$ python -q
>>> import numpy as np
>>> np.set_printoptions(precision=2, suppress=True, linewidth=100, legacy="1.25")
>>> tidy = lambda a: np.round(a, 2) + 0
>>> W0 = np.loadtxt("dump.csv", delimiter=",")
>>> tidy(W0)
array([[ 3.69,  1.92,  4.13,  1.74],
       [ 2.89,  0.97,  3.2 ,  4.39],
       [ 0.47,  1.88,  2.76,  1.61],
       [ 2.12, -0.52,  1.29,  5.33],
       [ 1.58,  1.58,  2.95,  2.1 ],
       [-0.62,  0.  ,  0.52,  3.82],
       [ 3.97,  0.65,  3.25,  4.41],
       [ 3.67,  3.27,  5.15, -1.25],
       [ 4.09,  2.53,  4.93,  1.25],
       [ 7.25,  2.92,  6.75,  1.75],
       [ 1.33, -1.08,  0.52,  6.39],
       [ 0.77,  2.06,  2.87,  0.47],
       [ 5.89,  3.61,  6.67, -0.05],
       [ 0.76,  3.45,  4.1 , -1.71],
       [-0.81, -0.87, -0.29,  5.38],
       [-1.9 , -3.13, -2.34, 10.84],
       [ 4.95,  3.75,  6.2 , -1.42],
       [ 7.48,  2.36,  6.27,  2.22],
       [ 4.34,  1.51,  3.98,  2.16],
       [ 5.45,  1.41,  4.59,  3.6 ],
       [ 1.76,  2.08,  3.35,  0.72],
       [-2.28,  0.52,  0.18,  2.35],
       [-2.44,  0.21, -0.1 ,  3.07],
       [ 4.76, -1.61,  1.52,  7.79]])
>>> B = np.array([[1, -3, 2], [-1, 1, -2], [-3, -3, 0], [0, 1, 3]])
>>> np.linalg.matrix_rank(W0 @ B)
3
>>> np.vstack([W0, B.T]).shape
(27, 4)
>>> np.unique(W0.round(6), axis=0).shape
(24, 4)
>>> tidy(W0 @ np.linalg.pinv(W0) @ W0)
array([[ 3.69,  1.92,  4.13,  1.74],
       [ 2.89,  0.97,  3.2 ,  4.39],
       [ 0.47,  1.88,  2.76,  1.61],
       [ 2.12, -0.52,  1.29,  5.33],
       [ 1.58,  1.58,  2.95,  2.1 ],
       [-0.62,  0.  ,  0.52,  3.82],
       [ 3.97,  0.65,  3.25,  4.41],
       [ 3.67,  3.27,  5.15, -1.25],
       [ 4.09,  2.53,  4.93,  1.25],
       [ 7.25,  2.92,  6.75,  1.75],
       [ 1.33, -1.08,  0.52,  6.39],
       [ 0.77,  2.06,  2.87,  0.47],
       [ 5.89,  3.61,  6.67, -0.05],
       [ 0.76,  3.45,  4.1 , -1.71],
       [-0.81, -0.87, -0.29,  5.38],
       [-1.9 , -3.13, -2.34, 10.84],
       [ 4.95,  3.75,  6.2 , -1.42],
       [ 7.48,  2.36,  6.27,  2.22],
       [ 4.34,  1.51,  3.98,  2.16],
       [ 5.45,  1.41,  4.59,  3.6 ],
       [ 1.76,  2.08,  3.35,  0.72],
       [-2.28,  0.52,  0.18,  2.35],
       [-2.44,  0.21, -0.1 ,  3.07],
       [ 4.76, -1.61,  1.52,  7.79]])
>>> try:
...     np.linalg.inv(W0)
... except np.linalg.LinAlgError as e:
...     print(e)
... 
Last 2 dimensions of the array must be square
>>> X = np.load("x.npy")
>>> X
array([[ 1.6 , -1.  , -0.3 ],
       [ 0.2 , -0.8 , -1.  ],
       [-1.2 ,  0.3 , -1.2 ],
       [-2.  ,  1.9 ,  1.4 ],
       [ 0.19, -0.84, -1.  ]])
>>> B = np.array([[-4, -5, 1], [5, -2, -5], [2, 3, 5]])
>>> np.vstack([X, B.T]).shape
(8, 3)
>>> np.linalg.matrix_rank(np.vstack([X, B.T]))
3
>>> tidy(np.einsum("ij,ij->i", X, X))
array([3.65, 1.68, 2.97, 9.57, 1.74])
>>> B @ X
Traceback (most recent call last):
  File "<python-input-17>", line 1, in <module>
    B @ X
    ~~^~~
ValueError: matmul: Input operand 1 has a mismatch in its core dimension 0, with gufunc signature (n?,k),(k,m?)->(n?,m?) (size 5 is different from 3)
>>> B = X / np.sqrt((X ** 2).mean(axis=1, keepdims=True))
>>> tidy(X - X.mean(axis=1, keepdims=True))
array([[ 1.5 , -1.1 , -0.4 ],
       [ 0.73, -0.27, -0.47],
       [-0.5 ,  1.  , -0.5 ],
       [-2.43,  1.47,  0.97],
       [ 0.74, -0.29, -0.45]])
>>> tidy(B[1])
array([ 0.27, -1.07, -1.34])
>>> x0 = np.array([0, -1, 2])
>>> rhs = X @ x0
>>> tidy(np.linalg.lstsq(X, rhs)[0])
array([ 0., -1.,  2.])
>>> tidy(np.linalg.pinv(X) @ X)
array([[1., 0., 0.],
       [0., 1., 0.],
       [0., 0., 1.]])
>>> try:
...     np.linalg.solve(X, rhs)
... except np.linalg.LinAlgError as e:
...     print(repr(e))
... 
LinAlgError('Last 2 dimensions of the array must be square')
>>> rng = np.random.default_rng(30467)
>>> rhs = rhs + 0.1 * rng.normal(size=5)
>>> tidy(rhs)
array([ 0.24, -0.99, -2.8 ,  0.87, -1.1 ])
>>> b, *_ = np.linalg.lstsq(X, rhs)
>>> tidy(X.T @ (rhs - X @ b))
array([0., 0., 0.])
>>> E = np.array([[-8, 8, 0, 0, 0, 0],
...     [1, 2, 0, 0, 0, 0],
...     [9, 2, 0, 0, 0, 0],
...     [0, 0, -8, 8, 0, 0],
...     [0, 0, 1, 2, 0, 0],
...     [0, 0, 9, 2, 0, 0],
...     [0, 0, 0, 0, -8, 8],
...     [0, 0, 0, 0, 1, 2],
...     [0, 0, 0, 0, 9, 2]])
>>> B = np.c_[E[:, :4] @ np.array([[1, 2, 0, 1], [0, 1, 0, 2], [1, 0, 2, 1], [1, 2, 0, 2]]), np.array([-6, 4, 8, -9, -6, 8, -9, 9, -4])]
>>> B
array([[ -8,  -8,   0,   8,  -6],
       [  1,   4,   0,   5,   4],
       [  9,  20,   0,  13,   8],
       [  0,  16, -16,   8,  -9],
       [  3,   4,   2,   5,  -6],
       [ 11,   4,  18,  13,   8],
       [  0,   0,   0,   0,  -9],
       [  0,   0,   0,   0,   9],
       [  0,   0,   0,   0,  -4]])
>>> np.linalg.matrix_rank(np.c_[E, B])
7
>>> np.linalg.matrix_rank(B)
5
>>> x0 = np.array([1, 0, 2, 0, 3, 1])
>>> rhs = E @ x0
>>> tidy(np.linalg.solve(E.T @ E, E.T @ rhs))
array([1., 0., 2., 0., 3., 1.])
>>> try:
...     np.linalg.solve(E, rhs)
... except np.linalg.LinAlgError as e:
...     print(repr(e))
... 
LinAlgError('Last 2 dimensions of the array must be square')
>>> tidy(np.linalg.pinv(E) @ E)
array([[1., 0., 0., 0., 0., 0.],
       [0., 1., 0., 0., 0., 0.],
       [0., 0., 1., 0., 0., 0.],
       [0., 0., 0., 1., 0., 0.],
       [0., 0., 0., 0., 1., 0.],
       [0., 0., 0., 0., 0., 1.]])
>>> rhs = rhs + 0.3 * rng.normal(size=9)
>>> tidy(rhs)
array([ -8.14,   1.61,   8.98, -15.67,   1.84,  17.93, -16.21,   4.98,  29.35])
>>> b, *_ = np.linalg.lstsq(E, rhs)
>>> [round(float(np.linalg.norm(np.linalg.solve(E.T @ E + lam * np.eye(6), E.T @ rhs))), 2) for lam in (0, 1, 10, 100)]
[3.9, 3.85, 3.53, 2.09]
>>> tidy(E.T @ (rhs - E @ b))
array([0., 0., 0., 0., 0., 0.])
>>> b.round()
array([1., 0., 2., 0., 3., 1.])
>>> hat = E @ np.linalg.solve(E.T @ E, E.T)
>>> np.trace(hat)
6.0
>>> tidy(np.diag(hat))
array([0.97, 0.1 , 0.93, 0.97, 0.1 , 0.93, 0.97, 0.1 , 0.93])
>>> tidy(hat)
array([[ 0.97,  0.16, -0.04,  0.  ,  0.  ,  0.  ,  0.  ,  0.  ,  0.  ],
       [ 0.16,  0.1 ,  0.25,  0.  ,  0.  ,  0.  ,  0.  ,  0.  ,  0.  ],
       [-0.04,  0.25,  0.93,  0.  ,  0.  ,  0.  ,  0.  ,  0.  ,  0.  ],
       [ 0.  ,  0.  ,  0.  ,  0.97,  0.16, -0.04,  0.  ,  0.  ,  0.  ],
       [ 0.  ,  0.  ,  0.  ,  0.16,  0.1 ,  0.25,  0.  ,  0.  ,  0.  ],
       [ 0.  ,  0.  ,  0.  , -0.04,  0.25,  0.93,  0.  ,  0.  ,  0.  ],
       [ 0.  ,  0.  ,  0.  ,  0.  ,  0.  ,  0.  ,  0.97,  0.16, -0.04],
       [ 0.  ,  0.  ,  0.  ,  0.  ,  0.  ,  0.  ,  0.16,  0.1 ,  0.25],
       [ 0.  ,  0.  ,  0.  ,  0.  ,  0.  ,  0.  , -0.04,  0.25,  0.93]])
>>> tidy(np.linalg.norm(E, axis=1))
array([11.31,  2.24,  9.22, 11.31,  2.24,  9.22, 11.31,  2.24,  9.22])
>>> np.linalg.norm(E, axis=1).argmax()
0
>>> tidy(np.linalg.norm(E[0], 1)), tidy(np.linalg.norm(E[0], np.inf))
(16.0, 8.0)
>>> tidy(np.linalg.norm(E, "nuc"))
60.24
>>> tidy(np.linalg.norm(E, axis=0))
array([12.08,  8.49, 12.08,  8.49, 12.08,  8.49])
>>> tidy(np.linalg.norm(E, 1)), tidy(np.linalg.norm(E, np.inf))
(18.0, 16.0)
>>> B = np.array([[0, 0], [-2, 1], [0, -2], [-3, -1], [2, -2], [0, 2]])
>>> np.einsum("ij->j", E)
array([ 2, 12,  2, 12,  2, 12])
>>> B.T @ E.T
array([[-16,  -4,  -4, -24,  -6,  -6, -16,   2,  18],
       [  8,   2,   2,   8,  -4, -20,  32,   2, -14]])
>>> np.einsum("ik,kj->ij", E, B)
array([[-16,   8],
       [ -4,   2],
       [ -4,   2],
       [-24,   8],
       [ -6,  -4],
       [ -6, -20],
       [-16,  32],
       [  2,   2],
       [ 18, -14]])
>>> np.vstack([E, B.T]).shape
(11, 6)
>>> np.einsum("ij,ij->i", E, E)
array([128,   5,  85, 128,   5,  85, 128,   5,  85])
>>> np.einsum("ik,kj->ji", E, B)
array([[-16,  -4,  -4, -24,  -6,  -6, -16,   2,  18],
       [  8,   2,   2,   8,  -4, -20,  32,   2, -14]])
>>> B @ E
Traceback (most recent call last):
  File "<python-input-64>", line 1, in <module>
    B @ E
    ~~^~~
ValueError: matmul: Input operand 1 has a mismatch in its core dimension 0, with gufunc signature (n?,k),(k,m?)->(n?,m?) (size 9 is different from 2)
>>> M = np.loadtxt("data.csv", delimiter=",")
>>> M
array([[ 1.41,  2.62,  1.85,  4.14,  3.53,  0.96,  0.93],
       [ 0.89,  3.21,  2.4 ,  4.09,  3.79,  1.2 ,  0.64],
       [ 1.4 ,  3.16,  1.95,  3.89,  4.22,  1.44,  1.15],
       [ 1.5 ,  3.53,  1.63,  3.92,  4.18,  0.59,  1.27],
       [ 0.82,  3.22,  2.19,  4.28,  4.32,  1.1 ,  1.03],
       [ 1.08,  3.41,  2.29,  3.63,  3.85,  0.81,  1.27],
       [ 1.47,  3.02,  1.94,  4.1 ,  4.05,  1.39,  1.11],
       [ 1.42,  3.1 ,  1.95,  3.95,  4.16,  1.61,  1.25],
       [ 4.76,  5.09,  3.14, -0.05,  4.03,  0.94,  4.38],
       [ 4.19,  5.12,  2.39, -0.32,  4.  ,  0.65,  4.6 ],
       [ 4.17,  5.12,  3.5 ,  0.26,  4.17,  0.67,  3.51],
       [ 3.88,  5.32,  2.89, -0.14,  4.03,  1.64,  4.2 ],
       [ 3.71,  4.95,  3.01, -0.02,  3.9 ,  1.16,  4.09],
       [ 4.22,  5.43,  3.23,  0.15,  3.69,  1.04,  4.87],
       [ 4.53,  5.42,  2.73,  0.1 ,  4.3 ,  0.88,  4.06],
       [ 3.76,  4.58,  2.94, -0.32,  4.01,  1.74,  3.95],
       [ 1.27,  1.89,  4.92,  3.48,  4.08,  0.81,  0.98],
       [ 0.83,  2.05,  5.16,  4.04,  4.16,  1.57,  1.23],
       [ 0.76,  1.78,  5.4 ,  4.35,  3.98,  0.78,  1.14],
       [ 1.32,  2.03,  5.35,  4.35,  4.22,  1.09,  0.87],
       [ 0.61,  1.84,  4.85,  4.16,  4.19,  1.23,  1.61],
       [ 1.24,  2.16,  4.74,  4.07,  4.35,  0.87,  0.56],
       [ 0.81,  2.01,  5.03,  3.99,  4.4 ,  0.94,  0.95],
       [ 0.97,  1.74,  4.84,  3.69,  3.91,  0.85,  1.35]])
>>> B = np.c_[M[:, :4] @ np.array([[0, -1, -1, 0], [-1, -1, -2, -1], [0, -2, -1, 1], [0, -2, -2, 0]]), np.array([0, 1, 0, 2, 2, 0, 3, 1, 2, 2, 0, 1, 0, 3, 2, 2, 2, 3, 0, 1, 0, 3, 3, 2])]
>>> tidy(B)
array([[ -2.62, -16.01, -16.78,  -0.77,   0.  ],
       [ -3.21, -17.08, -17.89,  -0.81,   1.  ],
       [ -3.16, -16.24, -17.45,  -1.21,   0.  ],
       [ -3.53, -16.13, -18.03,  -1.9 ,   2.  ],
       [ -3.22, -16.98, -18.01,  -1.03,   2.  ],
       [ -3.41, -16.33, -17.45,  -1.12,   0.  ],
       [ -3.02, -16.57, -17.65,  -1.08,   3.  ],
       [ -3.1 , -16.32, -17.47,  -1.15,   1.  ],
       [ -5.09, -16.03, -17.98,  -1.95,   2.  ],
       [ -5.12, -13.45, -16.18,  -2.73,   2.  ],
       [ -5.12, -16.81, -18.43,  -1.62,   0.  ],
       [ -5.32, -14.7 , -17.13,  -2.43,   1.  ],
       [ -4.95, -14.64, -16.58,  -1.94,   0.  ],
       [ -5.43, -16.41, -18.61,  -2.2 ,   3.  ],
       [ -5.42, -15.61, -18.3 ,  -2.69,   2.  ],
       [ -4.58, -13.58, -15.22,  -1.64,   2.  ],
       [ -1.89, -19.96, -16.93,   3.03,   2.  ],
       [ -2.05, -21.28, -18.17,   3.11,   3.  ],
       [ -1.78, -22.04, -18.42,   3.62,   0.  ],
       [ -2.03, -22.75, -19.43,   3.32,   1.  ],
       [ -1.84, -20.47, -17.46,   3.01,   0.  ],
       [ -2.16, -21.02, -18.44,   2.58,   3.  ],
       [ -2.01, -20.86, -17.84,   3.02,   3.  ],
       [ -1.74, -19.77, -16.67,   3.1 ,   2.  ]])
>>> tidy(np.linalg.norm(np.linalg.qr(M)[0].T @ B, axis=0) ** 2 / ((B ** 2).sum(axis=0) + 1e-12))
array([1.  , 1.  , 1.  , 1.  , 0.66])
>>> np.linalg.matrix_rank(B)
4
>>> tidy(np.linalg.norm(B - M @ np.linalg.lstsq(M, B)[0], axis=0))
array([0.  , 0.  , 0.  , 0.  , 5.23])
>>> np.linalg.matrix_rank(np.c_[M, B])
8
